% ipython --no-banner

In [1]: import numpy as np

In [2]: np.set_printoptions(suppress=True, linewidth=160)

In [3]: tidy = lambda a: np.round(a, 2) + 0

In [4]: m1 = np.loadtxt("run5.csv", delimiter=",")

In [5]: print(tidy(m1))
[[-1.12  1.71  3.44]
 [ 2.42 -2.47  2.01]
 [ 2.98  2.64 -0.35]]

In [6]: C2 = m1.T @ m1

In [7]: print((m1 @ m1.T).shape)
(3, 3)

In [8]: print(tidy(np.diag(C2)))
[16. 16. 16.]

In [9]: W0 = np.load("w.npy")

In [10]: print(W0)
[[0 0 0 0 0 0]
 [0 5 0 0 0 0]
 [0 0 0 0 0 1]
 [0 0 0 0 4 0]
 [5 0 0 0 0 0]
 [0 0 0 0 0 0]]

In [11]: print(np.linalg.matrix_rank(W0, rtol=0.1))
4

In [12]: print(np.argsort(-np.linalg.norm(W0, axis=0).round(6), kind="stable")[:3])
[0 1 4]

In [13]: print(np.allclose(W0[:-1].T @ np.linalg.lstsq(W0[:-1].T, W0[-1])[0], W0[-1]))
True

In [14]: print(tidy(W0 @ np.linalg.pinv(W0) @ W0))
[[0. 0. 0. 0. 0. 0.]
 [0. 5. 0. 0. 0. 0.]
 [0. 0. 0. 0. 0. 1.]
 [0. 0. 0. 0. 4. 0.]
 [5. 0. 0. 0. 0. 0.]
 [0. 0. 0. 0. 0. 0.]]

In [15]: print(np.unique(W0.round(6), axis=0).shape)
(5, 6)

In [16]: print(np.abs(np.diag(np.linalg.qr(W0)[1])) > 1e-9)
[ True  True False False False False]

In [17]: print(tidy(np.trace(np.linalg.pinv(W0) @ W0)))
4.0

In [18]: rng = np.random.default_rng(336)

In [19]: out = W0 + rng.integers(-2, 3, (6, 4)) @ rng.integers(-2, 3, (4, 6))

In [20]: print(out)
[[ 6 -2  1 -2  2  1]
 [-2 11 12 -8 -2 -2]
 [ 2 -2 -2  1  1  2]
 [ 1  5 -1 -1  4  5]
 [ 4  0  0  0  0  3]
 [ 0 -3 -9  6  1  3]]

In [21]: print(out - W0)
[[ 6 -2  1 -2  2  1]
 [-2  6 12 -8 -2 -2]
 [ 2 -2 -2  1  1  1]
 [ 1  5 -1 -1  0  5]
 [-1  0  0  0  0  3]
 [ 0 -3 -9  6  1  3]]

In [22]: x0 = np.array([3, 0, -2, 2, 3, -1])

In [23]: print(W0 @ np.ones(6))
[0. 5. 1. 4. 5. 0.]

In [24]: print(np.einsum("ij,j->i", W0, x0))
[ 0  0 -1 12 15  0]

In [25]: print((W0 @ x0).argmax())
4

In [26]: print(np.trace(W0))
5

In [27]: print(np.linalg.matrix_power(W0, 2))
[[ 0  0  0  0  0  0]
 [ 0 25  0  0  0  0]
 [ 0  0  0  0  0  0]
 [20  0  0  0  0  0]
 [ 0  0  0  0  0  0]
 [ 0  0  0  0  0  0]]

In [28]: mat = np.load("mat.npy")

In [29]: print(tidy(mat))
[[ 0.2  -0.2   0.28  0.12 -0.12 -0.12]
 [-0.2   0.2  -0.28 -0.12  0.12  0.12]
 [ 0.28 -0.28  0.39  0.17 -0.17 -0.17]
 [ 0.12 -0.12  0.17  0.07 -0.07 -0.07]
 [-0.12  0.12 -0.17 -0.07  0.07  0.07]
 [-0.12  0.12 -0.17 -0.07  0.07  0.07]]

In [30]: U, sig, Vh = np.linalg.svd(mat)

In [31]: evecs = Vh[:(sig > 1e-8).sum()]

In [32]: x0 = mat[0] + 5 * mat[2] + rng.integers(2) * np.eye(6)[0]

In [33]: print(tidy(x0))
[ 2.59 -1.59  2.22  0.95 -0.95 -0.95]

In [34]: print(tidy(evecs.T @ evecs))
[[ 0.2  -0.2   0.28  0.12 -0.12 -0.12]
 [-0.2   0.2  -0.28 -0.12  0.12  0.12]
 [ 0.28 -0.28  0.39  0.17 -0.17 -0.17]
 [ 0.12 -0.12  0.17  0.07 -0.07 -0.07]
 [-0.12  0.12 -0.17 -0.07  0.07  0.07]
 [-0.12  0.12 -0.17 -0.07  0.07  0.07]]

In [35]: print(tidy(np.linalg.norm(x0 - evecs.T @ evecs @ x0)))
0.9

In [36]: print(np.linalg.matrix_rank(np.vstack([mat, x0])))
2

In [37]: print(np.allclose(evecs.T @ evecs @ x0, x0))
False

In [38]: out = np.array([[-1, 1, -2],
    ...:     [1, -2, -1],
    ...:     [3, -3, 2],
    ...:     [-2, 1, 3],
    ...:     [-3, -1, 3],
    ...:     [-3, -3, 3]])

In [39]: print(tidy(mat @ out))
[[ 0.91  0.36  0.  ]
 [-0.91 -0.36  0.  ]
 [ 1.28  0.5   0.  ]
 [ 0.55  0.21  0.  ]
 [-0.55 -0.21  0.  ]
 [-0.55 -0.21  0.  ]]

In [40]: print(tidy(np.einsum("ij->j", mat)))
[ 0.16 -0.16  0.22  0.1  -0.1  -0.1 ]

In [41]: x0 = np.array([3, 1, 3, 1, 0, 0])

In [42]: print(tidy(mat @ x0))
[ 1.35 -1.35  1.89  0.81 -0.81 -0.81]

In [43]: print(tidy(np.trace(mat)))
1.0

In [44]: print(tidy((x0 - mat @ x0) @ (mat @ x0)))
0.0
